% ipython --no-banner

In [1]: import numpy as np

In [2]: np.set_printoptions(suppress=True, linewidth=140)

In [3]: def rnd(a):
   ...:     return np.round(a, 3) + 0
   ...: 

In [4]: arr = np.loadtxt("sample8.csv", delimiter=",")

In [5]: arr
Out[5]: 
array([[ 1.855,  0.011, -0.189,  0.615],
       [ 0.011,  1.999,  0.015, -0.047],
       [-0.189,  0.015,  1.754,  0.801],
       [ 0.615, -0.047,  0.801, -0.608]])

In [6]: # symmetric

In [7]: P = np.triu(np.array([[2, 2, 2, 0], [3, 0, 2, 1], [0, 3, 0, 2], [3, 1, 1, 0]]), 1) + np.eye(4)

In [8]: A2 = P @ arr @ np.linalg.inv(P)

In [9]: rnd(np.linalg.det(A2))
Out[9]: np.float64(-7.999)

In [10]: rnd(np.poly(A2))
Out[10]: array([ 1.   , -5.   ,  6.   ,  3.999, -7.999])

In [11]: np.trace(A2), rnd(np.trace(arr))
Out[11]: (np.float64(5.0), np.float64(5.0))

In [12]: F = np.loadtxt("arr.csv", delimiter=",")

In [13]: F
Out[13]: 
array([[ 3.,  0., 10.],
       [ 0., -1.,  0.],
       [10.,  0., 24.]])

In [14]: # splits into 2 blocks

In [15]: rnd(np.linalg.det(F[::-1]))
Out[15]: np.float64(-28.0)

In [16]: rnd(np.linalg.det(F.T))
Out[16]: np.float64(28.0)

In [17]: rnd(np.linalg.eigvals(F).sum().real)
Out[17]: np.float64(26.0)

In [18]: rnd(np.linalg.eigvals(F))
Out[18]: array([-1., 28., -1.])

In [19]: np.einsum("ij,ji->", F, F)
Out[19]: np.float64(786.0)

In [20]: evals, V = np.linalg.eigh(arr)

In [21]: rnd(V @ np.diag(evals) @ V.T)
Out[21]: 
array([[ 1.855,  0.011, -0.189,  0.615],
       [ 0.011,  1.999,  0.015, -0.047],
       [-0.189,  0.015,  1.754,  0.801],
       [ 0.615, -0.047,  0.801, -0.608]])

In [22]: rnd(evals)
Out[22]: array([-1.   ,  1.999,  2.   ,  2.001])

In [23]: vec = np.array([0, 0, 0, 0])

In [24]: arr * vec
Out[24]: 
array([[ 0.,  0., -0.,  0.],
       [ 0.,  0.,  0., -0.],
       [-0.,  0.,  0.,  0.],
       [ 0., -0.,  0., -0.]])

In [25]: np.sign((arr @ vec).round(6))
Out[25]: array([0., 0., 0., 0.])

In [26]: (arr * vec).sum(axis=1)
Out[26]: array([0., 0., 0., 0.])

In [27]: np.einsum("ij,j->i", arr, vec)
Out[27]: array([0., 0., 0., 0.])

In [28]: np.linalg.norm(arr @ vec) <= np.linalg.norm(arr, 2) * np.linalg.norm(vec) + 1e-9
Out[28]: np.True_

In [29]: (arr @ vec).argmax()
Out[29]: np.int64(0)

In [30]: W0 = np.load("case12.npy")

In [31]: W0
Out[31]: 
array([[0, 0, 0, 1],
       [0, 0, 0, 1],
       [0, 0, 0, 0],
       [1, 1, 0, 0]])

In [32]: [round(float(np.linalg.det(W0[:i, :i])), 2) + 0 for i in range(1, 5)]
Out[32]: [0.0, 0.0, 0.0, 0.0]

In [33]: rnd(np.linalg.eigvalsh(W0).min())
Out[33]: np.float64(-1.414)

In [34]: rnd(W0 @ np.linalg.pinv(W0) @ W0)
Out[34]: 
array([[0., 0., 0., 1.],
       [0., 0., 0., 1.],
       [0., 0., 0., 0.],
       [1., 1., 0., 0.]])

In [35]: rnd(np.trace(np.linalg.pinv(W0) @ W0))
Out[35]: np.float64(2.0)

In [36]: np.unique(W0.round(6), axis=0).shape
Out[36]: (3, 4)

In [37]: rk = np.linalg.matrix_rank(W0)

In [38]: rk
Out[38]: np.int64(2)

In [39]: N = np.linalg.svd(W0)[2][rk:].T

In [40]: [int(np.linalg.matrix_rank(W0[:, :j + 1])) for j in range(4)]
Out[40]: [1, 1, 1, 2]

In [41]: [int(np.linalg.matrix_rank(np.delete(W0, i, axis=0))) for i in range(4)]
Out[41]: [2, 2, 2, 1]

In [42]: np.allclose(W0 @ N, 0)
Out[42]: True

In [43]: N.shape
Out[43]: (4, 2)

In [44]: W0 @ N
Out[44]: 
array([[0., 0.],
       [0., 0.],
       [0., 0.],
       [0., 0.]])

In [45]: rnd(N @ N.T)
Out[45]: 
array([[ 0.5, -0.5,  0. ,  0. ],
       [-0.5,  0.5,  0. ,  0. ],
       [ 0. ,  0. ,  1. ,  0. ],
       [ 0. ,  0. ,  0. ,  0. ]])

In [46]: np.linalg.matrix_rank(W0.T @ W0), np.linalg.matrix_rank(W0 @ W0.T)
Out[46]: (np.int64(2), np.int64(2))

In [47]: E = np.load("layer10.npy")

In [48]: E
Out[48]: 
array([[ 0,  0, -2],
       [ 0,  0,  0],
       [ 0,  0,  0]])

In [49]: np.einsum("ij,ji->", E, E)
Out[49]: np.int64(0)

In [50]: np.kron(np.eye(2, dtype=int), E)
Out[50]: 
array([[ 0,  0, -2,  0,  0,  0],
       [ 0,  0,  0,  0,  0,  0],
       [ 0,  0,  0,  0,  0,  0],
       [ 0,  0,  0,  0,  0, -2],
       [ 0,  0,  0,  0,  0,  0],
       [ 0,  0,  0,  0,  0,  0]])

In [51]: np.poly(E)
Out[51]: array([1., 0., 0., 0.])

In [52]: rnd(np.linalg.det(2 * E)), rnd(np.linalg.det(E))
Out[52]: (np.float64(0.0), np.float64(0.0))

In [53]: J = np.loadtxt("data.csv", delimiter=",")

In [54]: J
Out[54]: 
array([[ 0.,  0.,  1.],
       [ 1.,  2.,  1.],
       [ 2.,  2.,  1.],
       [ 4.,  4.,  2.],
       [ 4.,  6.,  3.],
       [ 4.,  6.,  3.],
       [ 6.,  7.,  5.],
       [ 6.,  7.,  6.],
       [ 8.,  8.,  7.],
       [ 8., 10.,  8.],
       [ 9., 12.,  9.],
       [10., 14., 10.],
       [11., 14., 11.],
       [12., 15., 11.],
       [12., 17., 13.],
       [14., 18., 13.],
       [15., 19., 13.]])

In [55]: # rows 4 and 5 are equal

In [56]: (E != 0).astype(int)
Out[56]: 
array([[0, 0, 1],
       [0, 0, 0],
       [0, 0, 0]])

In [57]: U, sigma, Vt = np.linalg.svd(J)

In [58]: rnd(sigma)
Out[58]: array([66.885,  2.665,  2.312])

In [59]: np.argmax(sigma[:-1] / (sigma[1:] + 1e-6)) + 1
Out[59]: np.int64(1)

In [60]: A2 = U[:, :1] @ np.diag(sigma[:1]) @ Vt[:1]

In [61]: rnd(np.linalg.norm(J - A2, 2)), rnd(sigma[1])
Out[61]: (np.float64(2.665), np.float64(2.665))

In [62]: Ac = J - J.mean(axis=0)

In [63]: U, sigma, Vt = np.linalg.svd(Ac, full_matrices=False)

In [64]: np.searchsorted(np.cumsum(sigma ** 2) / (sigma ** 2).sum(), 0.9) + 1
Out[64]: np.int64(1)

In [65]: np.abs(Vt[0]).argmax()
Out[65]: np.int64(1)

In [66]: rnd(sigma)
Out[66]: array([34.787,  2.609,  2.277])

In [67]: rnd((sigma ** 2).sum() ** 2 / (sigma ** 4).sum())
Out[67]: np.float64(1.02)

In [68]: rnd(sigma ** 2 / (sigma ** 2).sum())
Out[68]: array([0.99 , 0.006, 0.004])

In [69]: rnd(Vt[0] * np.sign(Vt[0, np.abs(Vt[0]).argmax()]))
Out[69]: array([0.519, 0.683, 0.513])

In [70]: rnd(np.abs(Vt[-1]))
Out[70]: array([0.829, 0.549, 0.107])

In [71]: np.abs(U[:, 0]).argmax()
Out[71]: np.int64(16)

In [72]: rng = np.random.default_rng(844417)

In [73]: idx = rng.integers(0, 2, 3)

In [74]: X = np.array([[-3, 1, -1], [3, 1, 3], [1, 0, -3]]) * (idx[:, None] == idx)

In [75]: X
Out[75]: 
array([[-3,  1,  0],
       [ 3,  1,  0],
       [ 0,  0, -3]])

In [76]: # splits into 2 blocks

In [77]: np.flatnonzero(np.linalg.matrix_power((X != 0) + (X.T != 0) + np.eye(3), 3)[2])
Out[77]: array([2])

In [78]: rnd(np.linalg.det(X))
Out[78]: np.float64(18.0)

In [79]: (X != 0).astype(int)
Out[79]: 
array([[1, 1, 0],
       [1, 1, 0],
       [0, 0, 1]])

In [80]: X @ X
Out[80]: 
array([[12, -2,  0],
       [-6,  4,  0],
       [ 0,  0,  9]])

In [81]: idx = rng.permutation(3)

In [82]: idx
Out[82]: array([0, 2, 1])

In [83]: A2 = X[idx][:, idx]

In [84]: np.allclose(A2, X)
Out[84]: False

In [85]: A = np.arange(12).reshape(3, 4) + -3

In [86]: A
Out[86]: 
array([[-3, -2, -1,  0],
       [ 1,  2,  3,  4],
       [ 5,  6,  7,  8]])

In [87]: # looks like rank 2

In [88]: rnd(np.trace(np.linalg.pinv(A) @ A))
Out[88]: np.float64(2.0)

In [89]: np.linalg.lstsq(A[:-1].T, A[-1])[2]
Out[89]: np.int32(2)

In [90]: rnd(A @ np.linalg.pinv(A) @ A)
Out[90]: 
array([[-3., -2., -1.,  0.],
       [ 1.,  2.,  3.,  4.],
       [ 5.,  6.,  7.,  8.]])

In [91]: np.allclose(A[:-1].T @ np.linalg.lstsq(A[:-1].T, A[-1])[0], A[-1])
Out[91]: True

In [92]: np.abs(np.diag(np.linalg.qr(A)[1])) > 1e-9
Out[92]: array([ True,  True, False])

In [93]: T = np.stack([A, 2 * A, A[::-1]])

In [94]: T.sum(axis=0)
Out[94]: 
array([[-4,  0,  4,  8],
       [ 4,  8, 12, 16],
       [12, 16, 20, 24]])

In [95]: T.shape
Out[95]: (3, 3, 4)

In [96]: np.einsum("bij,cij->bc", T, T)
Out[96]: 
array([[218, 436, -38],
       [436, 872, -76],
       [-38, -76, 218]])

In [97]: np.linalg.matrix_rank(T.reshape(3, -1))
Out[97]: np.int64(2)

In [98]: C2 = A.T @ A

In [99]: np.allclose(C2, C2.T)
Out[99]: True

In [100]: np.linalg.matrix_rank(C2)
Out[100]: np.int64(2)

In [101]: np.trace(C2), (A ** 2).sum()
Out[101]: (np.int64(218), np.int64(218))

In [102]: U, sigma, Vt = np.linalg.svd(A)

In [103]: V = Vt[:(sigma > 1e-8).sum()]

In [104]: vec = A[2] + 2 * A[1] + rng.integers(2) * np.eye(4)[1]

In [105]: vec
Out[105]: array([ 7., 10., 13., 16.])

In [106]: np.allclose(V.T @ V @ vec, vec)
Out[106]: True

In [107]: rnd(V.T @ V)
Out[107]: 
array([[ 0.7,  0.4,  0.1, -0.2],
       [ 0.4,  0.3,  0.2,  0.1],
       [ 0.1,  0.2,  0.3,  0.4],
       [-0.2,  0.1,  0.4,  0.7]])

In [108]: np.linalg.matrix_rank(np.vstack([A, vec]))
Out[108]: np.int64(2)

In [109]: rnd(np.diag(V.T @ V))
Out[109]: array([0.7, 0.3, 0.3, 0.7])

In [110]: feats = np.loadtxt("block2.csv", delimiter=",")

In [111]: feats
Out[111]: 
array([[3., 1., 0.],
       [0., 3., 1.],
       [0., 0., 3.]])

In [112]: A2 = feats[0, 0] * feats[1:] - np.outer(feats[1:, 0], feats[0])

In [113]: A2
Out[113]: 
array([[0., 9., 3.],
       [0., 0., 9.]])

In [114]: np.flatnonzero(~A2.round(6).any(axis=1))
Out[114]: array([], dtype=int64)

In [115]: U, sigma, Vt = np.linalg.svd(A2, full_matrices=False)

In [116]: U.shape, sigma.shape, Vt.shape
Out[116]: ((2, 2), (2,), (2, 3))

In [117]: rnd(sigma / sigma[0])
Out[117]: array([1.   , 0.718])

In [118]: rnd(sigma)
Out[118]: array([10.624,  7.624])

In [119]: P = np.triu(np.array([[-2, -2, 1], [-3, 1, 2], [-1, 3, 0]]), 1) + np.eye(3)

In [120]: A2 = P @ feats @ np.linalg.inv(P)

In [121]: np.trace(A2), np.trace(feats)
Out[121]: (np.float64(9.0), np.float64(9.0))

In [122]: np.linalg.matrix_rank(A2)
Out[122]: np.int64(3)

In [123]: np.poly(A2)
Out[123]: array([  1.,  -9.,  27., -27.])

In [124]: A2
Out[124]: 
array([[ 3.,  1., -4.],
       [ 0.,  3.,  1.],
       [ 0.,  0.,  3.]])
